% ipython --no-banner

In [1]: import numpy as np

In [2]: from numpy import linalg as LA

In [3]: np.set_printoptions(precision=1, suppress=True, linewidth=120, sign=" ")

In [4]: A = np.load("mat.npy")

In [5]: print(A)
[[ 0  2  5  0  5  0  0  1  5]
 [ 3  5  0  3  1  4  2  0  5]
 [ 5  5  0  4  2  3  0  3  0]
 [ 0  3  4  0  3  4  0  1  2]
 [ 1  4  2  5  0  1  0  2  5]
 [ 5  0  1  1  2  5  4  1  1]
 [ 2  0  4  4  4  1  3  5  3]
 [ 0  0  4  3  3  3  1  1  0]
 [ 4  3  2  2  1  5  2  4  1]
 [ 2  5  0  5  4  3  1  5  4]
 [ 5  1  4  5  0  4  5  0  1]
 [ 5  5  3  3  3  2  0  0  3]]

In [6]: w1 = np.array([[8, 9, 2, 7],
   ...:     [3, 3, 0, 4],
   ...:     [9, 4, 5, 3],
   ...:     [1, 3, 6, 8],
   ...:     [2, 2, 1, 7],
   ...:     [5, 3, 0, 4],
   ...:     [0, 5, 1, 4],
   ...:     [1, 1, 4, 3],
   ...:     [2, 1, 7, 9]])

In [7]: c = np.array([-2, -2, 0, 2])

In [8]: H = np.maximum(A @ w1 + c, 0)

In [9]: print((H > 0).astype(int))
[[ 1  1  1  1]
 [ 1  1  1  1]
 [ 1  1  1  1]
 [ 1  1  1  1]
 [ 1  1  1  1]
 [ 1  1  1  1]
 [ 1  1  1  1]
 [ 1  1  1  1]
 [ 1  1  1  1]
 [ 1  1  1  1]
 [ 1  1  1  1]
 [ 1  1  1  1]]

In [10]: print(LA.matrix_rank(H))
4

In [11]: cent = np.array([[1, 1], [2, 3], [0, 2], [3, 0]])

In [12]: print((H @ cent).round(6).argmax(axis=1))
[ 0  0  0  0  0  0  0  0  0  0  0  0]

In [13]: out = np.c_[A[:, :6] @ np.array([[3, 2, 0, 0, -3, 2],
    ...:     [-2, 1, -1, 3, 2, -3],
    ...:     [-1, 1, 2, -3, -2, -2],
    ...:     [-3, -3, -1, -1, 0, -3],
    ...:     [2, 0, 1, 1, 3, 0],
    ...:     [-3, 2, 1, -3, 2, -3]]), np.array([0, 0, 1, -1, 0, 3, 1, -2, -1, 3, 3, -3])]

In [14]: print(out)
[[  1   7  13  -4   9 -16   0]
 [-20  10  -3   1  12 -30   0]
 [-12   9  -4   4   7 -26   1]
 [-16  15  12 -12  15 -29  -1]
 [-25  -5  -4  -2   3 -32   0]
 [  0  18   8 -17  -1 -10   3]
 [ -5  -2   9 -15   0 -19   1]
 [-16   1  11 -21   7 -26  -2]
 [-15  17   5 -13   3 -26  -1]
 [-20   0  -3   5  22 -35   3]
 [-18   8   6 -26 -13 -28   3]
 [ -7  13   3   0   2 -26  -3]]

In [15]: print(np.round(LA.norm(out - A @ LA.lstsq(A, out)[0], axis=0), 1) + 0)
[ 0.   0.   0.   0.   0.   0.   3.8]

In [16]: print(LA.matrix_rank(np.c_[A, out]))
10

In [17]: print(np.round(LA.lstsq(A, out[:, 0])[0], 1) + 0)
[ 3. -2. -1. -3.  2. -3.  0.  0.  0.]

In [18]: x = np.array([2, 3, 1, -2, 0, -1, 0, 0, -3])

In [19]: target = A @ x

In [20]: print(np.round(LA.solve(A.T @ A, A.T @ target), 1) + 0)
[ 2.  3.  1. -2.  0. -1.  0.  0. -3.]

In [21]: rng = np.random.default_rng(675594)

In [22]: target = target + 0.1 * rng.normal(size=12)

In [23]: print(target)
[ -3.9  -4.   14.1   3.  -10.1   1.1 -10.   -5.    7.1  -6.   -0.1  11. ]

In [24]: c, *_ = LA.lstsq(A, target)

In [25]: print(c.round())
[ 2.  3.  1. -2.  0. -1. -0.  0. -3.]

In [26]: print(c.round(1) + 0)
[ 2.  3.  1. -2.  0. -1.  0.  0. -3.]

In [27]: print(np.round(LA.norm(target - A @ c), 1))
0.1

In [28]: u = np.array([2, 4, -5])

In [29]: print(np.convolve(A[0], u))
[  0   4  18  10 -15  20 -25   2  14  15 -25]

In [30]: print(np.array([np.convolve(row, u, "same") for row in A]))
[[  4  18  10 -15  20 -25   2  14  15]
 [ 22   5 -19  14  -3  15 -12   0  20]
 [ 30  -5 -17  20  -6   2  -9  12 -15]
 [  6  20   1 -14  20   1 -18   8   3]
 [ 12  15  -2  10 -23   4  -1  18  10]
 [ 20 -23   6   3  13  18  -7 -14  -1]
 [  8  -2  24   4  -2 -10  17  11 -13]
 [  0   8  22  -2   3  -1  -9  -1  -5]
 [ 22  -4  -3   0   4  19  -9   8 -16]
 [ 18  10 -15  28  -3  -6  -1  23  -9]
 [ 22 -13  21   0 -17  26   0 -23   4]
 [ 30   1  -7   3   1  -7 -10   6  12]]

In [31]: F = np.loadtxt("w.csv", delimiter=",")

In [32]: print(F)
[[ 1.  0.  1.  2.  1.  2.  0.  0.  1.  0.]
 [ 0.  2.  1.  1.  1.  0.  1.  1.  2.  0.]
 [ 1.  2.  0.  1.  1.  0.  0.  1.  2.  1.]
 [ 1.  0.  0.  2.  0.  0.  2.  0.  0.  1.]
 [ 1.  1.  1.  1.  0.  2.  0.  1.  2.  1.]
 [ 2.  1.  1.  1.  2.  2.  1.  0.  0.  0.]
 [ 2.  2.  0.  1.  0.  0.  1.  1.  0.  2.]
 [ 2.  2.  1.  0.  1.  0.  2.  0.  1.  2.]
 [ 2.  2.  2.  2.  1.  0.  1.  0.  1.  1.]
 [ 1.  0.  1.  2.  1.  2.  0.  0.  1.  0.]
 [ 2.  0.  0.  0.  2.  1.  0.  0.  2.  2.]
 [ 0.  2.  2.  0.  1.  2.  1.  1.  0.  2.]]

In [33]: F[12]
Traceback (most recent call last):
  Cell In[33], line 1
    F[12]
IndexError: index 12 is out of bounds for axis 0 with size 12


In [34]: print(np.diff(F, axis=0))
[[-1.  2.  0. -1.  0. -2.  1.  1.  1.  0.]
 [ 1.  0. -1.  0.  0.  0. -1.  0.  0.  1.]
 [ 0. -2.  0.  1. -1.  0.  2. -1. -2.  0.]
 [ 0.  1.  1. -1.  0.  2. -2.  1.  2.  0.]
 [ 1.  0.  0.  0.  2.  0.  1. -1. -2. -1.]
 [ 0.  1. -1.  0. -2. -2.  0.  1.  0.  2.]
 [ 0.  0.  1. -1.  1.  0.  1. -1.  1.  0.]
 [ 0.  0.  1.  2.  0.  0. -1.  0.  0. -1.]
 [-1. -2. -1.  0.  0.  2. -1.  0.  0. -1.]
 [ 1.  0. -1. -2.  1. -1.  0.  0.  1.  2.]
 [-2.  2.  2.  0. -1.  1.  1.  1. -2.  0.]]

In [35]: print(F.sum(axis=0))
[ 15.  14.  10.  13.  11.  11.   9.   5.  12.  12.]

In [36]: print(F.mean(axis=0))
[ 1.2  1.2  0.8  1.1  0.9  0.9  0.8  0.4  1.   1. ]

In [37]: print(np.count_nonzero(F))
78

In [38]: out = F + rng.integers(-2, 3, (12, 9)) @ rng.integers(-2, 3, (9, 10))

In [39]: print(out)
[[-10.   4.   0. -11.  -9.   7.   4.   8.   2.   2.]
 [ -1.   0.   4.   3.  -3. -16.  -3.  -4.   7. -12.]
 [  1.  -3.   0.   5.   4.   0.  -5.   5.   7.   0.]
 [ -2.  -1.   0. -10.  -5.   0.   8.   7.   4.   0.]
 [ 13.   2.   5.  12.  16.   2.   1.  -4.  -5.  -1.]
 [  1.   2.   4.  -4.   4.   3.   8.   6.  -6.  11.]
 [ -3.   4.   6.  -1.  -9.   1.  -4.   5.   3.  10.]
 [  1.  -1.  -5.  -6.  -1.  -1.  10.   1.   3.   2.]
 [  7.   3.  -2.  10.  13.  -4.   3.   1. -15.   7.]
 [  2.   4.  12.   2.  -5.   2.  -9.   3.   4.   2.]
 [ -3.  -1.   0.  -1.   4.  -1.   3.  -7.   8. -12.]
 [ -7.   6.  -1.  -7.  -7.   6.  -1.   6.   1.  -2.]]

In [40]: print(np.abs(out - F).sum(axis=1))
[ 59.  54.  27.  39.  59.  43.  45.  30.  59.  39.  41.  45.]

In [41]: print(out - F)
[[-11.   4.  -1. -13. -10.   5.   4.   8.   1.   2.]
 [ -1.  -2.   3.   2.  -4. -16.  -4.  -5.   5. -12.]
 [  0.  -5.   0.   4.   3.   0.  -5.   4.   5.  -1.]
 [ -3.  -1.   0. -12.  -5.   0.   6.   7.   4.  -1.]
 [ 12.   1.   4.  11.  16.   0.   1.  -5.  -7.  -2.]
 [ -1.   1.   3.  -5.   2.   1.   7.   6.  -6.  11.]
 [ -5.   2.   6.  -2.  -9.   1.  -5.   4.   3.   8.]
 [ -1.  -3.  -6.  -6.  -2.  -1.   8.   1.   2.   0.]
 [  5.   1.  -4.   8.  12.  -4.   2.   1. -16.   6.]
 [  1.   4.  11.   0.  -6.   0.  -9.   3.   3.   2.]
 [ -5.  -1.   0.  -1.   2.  -2.   3.  -7.   6. -14.]
 [ -7.   4.  -3.  -7.  -8.   4.  -2.   5.   1.  -4.]]

In [42]: print(np.round(LA.svd(out - F, compute_uv=False), 1) + 0)
[ 43.7  32.3  24.1  14.7  12.2  11.6   8.7   6.7   1.1   0. ]

In [43]: hat = F @ LA.solve(F.T @ F, F.T)

In [44]: print(np.diag(hat))
[ 0.4  0.9  0.9  0.9  0.9  0.9  0.8  1.   0.9  0.4  1.   1. ]

In [45]: print(np.round(LA.eigvalsh(hat), 1) + 0)
[ 0.  0.  1.  1.  1.  1.  1.  1.  1.  1.  1.  1.]

In [46]: print(round(float(np.trace(hat)), 1))
10.0

In [47]: left, sv, Vh = LA.svd(F, full_matrices=False)

In [48]: print(np.allclose(left * sv @ Vh, F))
True

In [49]: print(np.round(left.T @ left, 1) + 0)
[[ 1.  0.  0.  0.  0.  0.  0.  0.  0.  0.]
 [ 0.  1.  0.  0.  0.  0.  0.  0.  0.  0.]
 [ 0.  0.  1.  0.  0.  0.  0.  0.  0.  0.]
 [ 0.  0.  0.  1.  0.  0.  0.  0.  0.  0.]
 [ 0.  0.  0.  0.  1.  0.  0.  0.  0.  0.]
 [ 0.  0.  0.  0.  0.  1.  0.  0.  0.  0.]
 [ 0.  0.  0.  0.  0.  0.  1.  0.  0.  0.]
 [ 0.  0.  0.  0.  0.  0.  0.  1.  0.  0.]
 [ 0.  0.  0.  0.  0.  0.  0.  0.  1.  0.]
 [ 0.  0.  0.  0.  0.  0.  0.  0.  0.  1.]]

In [50]: print(np.cumsum(sv ** 2) / np.sum(sv ** 2))
[ 0.6  0.7  0.8  0.9  0.9  1.   1.   1.   1.   1. ]

In [51]: print(np.round(sv / sv[0], 1) + 0)
[ 1.   0.4  0.3  0.3  0.3  0.2  0.2  0.1  0.1  0. ]

In [52]: print((sv > 1e-8).sum())
10

In [53]: print(round(np.sqrt((sv ** 2).sum()), 1), round(float(LA.norm(F)), 1))
13.4 13.4

In [54]: out = np.c_[F[:, :9] @ np.array([[5, 3, 1, -1, 3, -4, 5, -2, -1],
    ...:     [4, 0, 2, 4, 3, -3, -4, -4, 1],
    ...:     [3, -5, 4, -1, -4, 2, -2, -1, 0],
    ...:     [5, -3, -2, -2, 1, -4, 1, -2, -4],
    ...:     [5, -5, -2, -3, -1, 5, 5, -5, -2],
    ...:     [2, -4, 0, -1, 4, -1, 4, -2, 0],
    ...:     [-2, -3, -3, 2, 1, 4, 1, -5, 2],
    ...:     [-5, -1, -1, -3, 4, -4, 0, -1, -4],
    ...:     [1, 4, 0, -3, -3, 4, 3, 0, -5]]), np.array([-1, 1, 2, -3, -1, -2, 2, -2, -1, 3, 2, 2])]

In [55]: print(out)
[[ 28. -17.  -1. -14.   5.  -3.  21. -16. -16.  -1.]
 [ 16.  -9.   0.  -5.   1.   5.   3. -22. -16.   1.]
 [ 20.   2.   0.  -7.   7.  -5.   9. -18. -19.   2.]
 [ 11.  -9.  -9.  -1.   7.  -4.   9. -16.  -5.  -3.]
 [ 18.  -6.   4. -11.   9.  -7.  14. -14. -18.  -1.]
 [ 34. -23.  -1.  -7.  13.  -1.  24. -30.  -7.  -2.]
 [ 16.  -1.   0.   3.  18. -18.   4. -20.  -6.   2.]
 [ 23.  -6.   2.   3.   6.   5.  10. -28.  -3.  -2.]
 [ 38. -14.   5.  -4.   3.  -5.   9. -28. -13.  -1.]
 [ 28. -17.  -1. -14.   5.  -3.  21. -16. -16.   3.]
 [ 24.   0.  -2. -15.   2.   9.  30. -16. -16.   2.]
 [ 16. -27.   6.   0.  10.   1.   2. -25.  -2.   2.]]

In [56]: print(LA.matrix_rank(np.c_[F, out]))
11

In [57]: print(LA.norm(LA.qr(F)[0].T @ out, axis=0) ** 2 / ((out ** 2).sum(axis=0) + 1e-12))
[ 1.   1.   1.   1.   1.   1.   1.   1.   1.   0.7]

In [58]: E = np.load("test1.npy")

In [59]: print(E)
[[ 0.  1.  1.  1.  1.  1.  1.  1.]
 [ 1.  0.  1.  1.  1.  1.  1.  1.]
 [ 1.  1.  0.  1.  1.  1.  1.  1.]
 [ 1.  1.  1.  0.  1.  1.  1.  1.]
 [ 1.  1.  1.  1.  0.  1.  1.  1.]
 [ 1.  1.  1.  1.  1.  0.  1.  1.]
 [ 1.  1.  1.  1.  1.  1.  0.  1.]
 [ 1.  1.  1.  1.  1.  1.  1.  0.]]

In [60]: x = np.array([6, 9, 7, 7, 9, 5, 4, 1])

In [61]: target = E @ x

In [62]: c, lr = np.zeros(8), 1 / LA.norm(E, 2) ** 2

In [63]: for i in range(25):
    ...:     c -= lr * E.T @ (E @ c - target)
    ...:     if i % 5 == 0: print(i, round(LA.norm(E @ c - target), 1))
    ...: 
0 6.9
5 6.2
10 5.6
15 5.1
20 4.6

In [64]: print(np.round(LA.cond(E), 1))
7.0

In [65]: print(c)
[ 6.   7.2  6.4  6.4  7.2  5.6  5.2  4. ]

In [66]: w, vecs = LA.eigh(E)

In [67]: print((w > 1e-8).sum(), (w < -1e-8).sum())
1 7

In [68]: print(np.abs(vecs[:, -1]))
[ 0.4  0.4  0.4  0.4  0.4  0.4  0.4  0.4]

In [69]: print(LA.eigvalsh(E + 2 * np.eye(8)))
[ 1.  1.  1.  1.  1.  1.  1.  9.]

In [70]: print(np.round(vecs.T @ vecs, 1) + 0)
[[ 1.  0.  0.  0.  0.  0.  0.  0.]
 [ 0.  1.  0.  0.  0.  0.  0.  0.]
 [ 0.  0.  1.  0.  0.  0.  0.  0.]
 [ 0.  0.  0.  1.  0.  0.  0.  0.]
 [ 0.  0.  0.  0.  1.  0.  0.  0.]
 [ 0.  0.  0.  0.  0.  1.  0.  0.]
 [ 0.  0.  0.  0.  0.  0.  1.  0.]
 [ 0.  0.  0.  0.  0.  0.  0.  1.]]

In [71]: x = np.array([2, 0, 3, 3, 2, 3, 0, 1])

In [72]: target = E @ x

In [73]: print(target)
[ 12.  14.  11.  11.  12.  11.  14.  13.]

In [74]: print(np.round(LA.solve(E, E[:, 5]), 1) + 0)
[ 0.  0.  0.  0.  0.  1.  0.  0.]

In [75]: print(np.round(LA.solve(E, target), 1) + 0)
[ 2.  0.  3.  3.  2.  3.  0.  1.]

In [76]: print(np.round(LA.solve(E, target + E[:, 3]), 1) + 0)
[ 2.  0.  3.  4.  2.  3.  0.  1.]

In [77]: print(np.all(LA.eigvalsh(E) > 0))
False

In [78]: w, vecs = LA.eigh(E)

In [79]: x = np.array([0, 0, 1, 0, 7, 6, 6, 5])

In [80]: print(round(float(x @ E @ x / (x @ x)), 1), np.round(w[0], 1), round(w[-1], 1))
3.3 -1.0 7.0

In [81]: print(LA.eigvalsh(E[1:, 1:]))
[-1. -1. -1. -1. -1. -1.  6.]
